% python3 -q
>>> import numpy as np
>>> np.set_printoptions(precision=2, suppress=True, linewidth=160, floatmode="fixed")
>>> W0 = np.loadtxt("sample9.csv", delimiter=",")
>>> W0
array([[ 0.36, -0.64, -0.21, -0.64],
       [-0.64,  0.36, -0.21, -0.64],
       [-0.21, -0.21,  0.93, -0.21],
       [-0.64, -0.64, -0.21,  0.36]])
>>> np.all(np.linalg.eigvalsh(W0) > 0)
np.False_
>>> [round(float(np.linalg.det(W0[:i, :i])), 2) + 0 for i in range(1, 5)]
[0.36, -0.29, -0.36, -1.0]
>>> round(float(np.linalg.eigvalsh(W0).min()), 2)
-1.0
>>> ev, vecs = np.linalg.eig(W0)
>>> np.sort(np.linalg.eigvals(np.linalg.inv(W0)))
array([-1.00,  1.00,  1.00,  1.00])
>>> np.round(W0 @ vecs[:, 0] - ev[0] * vecs[:, 0], 2) + 0
array([0.00, 0.00, 0.00, 0.00])
>>> np.round(np.prod(ev), 2)
np.float64(-1.0)
>>> np.sort(np.linalg.eigvals(W0.T))
array([-1.00,  1.00,  1.00,  1.00])
>>> E = np.array([[0, 1, 0, 0], [1, 0, 0, 0], [0, 0, 0, 1], [0, 0, 1, 0]])
>>> # a transition matrix
>>> x0 = np.array([-3, -2, -3, -1])
>>> rhs = E @ x0
>>> rhs
array([-2, -3, -1, -3])
>>> np.linalg.solve(E, rhs)
array([-3.00, -2.00, -3.00, -1.00])
>>> np.linalg.solve(E.T, E[3])
array([0.00, 0.00, 0.00, 1.00])
>>> rng = np.random.default_rng(87)
>>> z = rng.permutation(4)
>>> z
array([1, 3, 2, 0])
>>> out = E[z][:, z]
>>> out
array([[0, 0, 0, 1],
       [0, 0, 1, 0],
       [0, 1, 0, 0],
       [1, 0, 0, 0]])
>>> np.diag(out)
array([0, 0, 0, 0])
>>> np.allclose(out, E)
False
>>> (E != 0).astype(int)
array([[0, 1, 0, 0],
       [1, 0, 0, 0],
       [0, 0, 0, 1],
       [0, 0, 1, 0]])
>>> round(np.linalg.det(E), 2)
np.float64(1.0)
>>> E @ E
array([[1, 0, 0, 0],
       [0, 1, 0, 0],
       [0, 0, 1, 0],
       [0, 0, 0, 1]])
>>> np.flatnonzero(np.linalg.matrix_power((E != 0) + (E.T != 0) + np.eye(4), 4)[0])
array([0, 1])
>>> np.linalg.svd(E, compute_uv=False)
array([1.00, 1.00, 1.00, 1.00])
>>> E.T @ E
array([[1, 0, 0, 0],
       [0, 1, 0, 0],
       [0, 0, 1, 0],
       [0, 0, 0, 1]])
>>> cent = 5 * np.array([[-1.6, 1.5, 1.4], [-0.2, 0.2, 0.3], [-0.8, 0.0, -0.4]])
>>> z = rng.integers(0, 3, 16)
>>> arr = cent[z] + rng.normal(size=(16, 3))
>>> arr
array([[-4.84,  0.03, -2.49],
       [ 0.86,  1.08,  0.37],
       [-7.42,  6.13,  7.72],
       [-4.41, -0.74, -2.34],
       [-2.34,  0.14,  0.40],
       [-0.25,  1.88,  0.32],
       [-1.73,  0.95,  2.61],
       [-8.03,  7.43,  6.71],
       [-9.22,  7.45,  7.19],
       [-4.40,  0.25, -0.99],
       [-1.70,  1.69,  2.42],
       [-3.92, -1.61, -0.16],
       [-1.41,  1.96,  1.46],
       [-4.47, -0.31, -1.81],
       [-1.87,  1.38, -2.30],
       [-0.72, -0.06,  0.59]])
>>> z = rng.permutation(3)
>>> out = arr[:, z] * rng.choice([-1, 1], 3)
>>> out
array([[ 4.84, -2.49, -0.03],
       [-0.86,  0.37, -1.08],
       [ 7.42,  7.72, -6.13],
       [ 4.41, -2.34,  0.74],
       [ 2.34,  0.40, -0.14],
       [ 0.25,  0.32, -1.88],
       [ 1.73,  2.61, -0.95],
       [ 8.03,  6.71, -7.43],
       [ 9.22,  7.19, -7.45],
       [ 4.40, -0.99, -0.25],
       [ 1.70,  2.42, -1.69],
       [ 3.92, -0.16,  1.61],
       [ 1.41,  1.46, -1.96],
       [ 4.47, -1.81,  0.31],
       [ 1.87, -2.30, -1.38],
       [ 0.72,  0.59,  0.06]])
>>> Uu, _, Vh = np.linalg.svd(arr.T @ out)
>>> np.round(np.linalg.lstsq(arr, out)[0], 2) + 0
array([[-1.00,  0.00,  0.00],
       [ 0.00,  0.00, -1.00],
       [ 0.00,  1.00,  0.00]])
>>> np.round(Uu @ Vh, 2) + 0
array([[-1.00,  0.00,  0.00],
       [ 0.00,  0.00, -1.00],
       [ 0.00,  1.00,  0.00]])
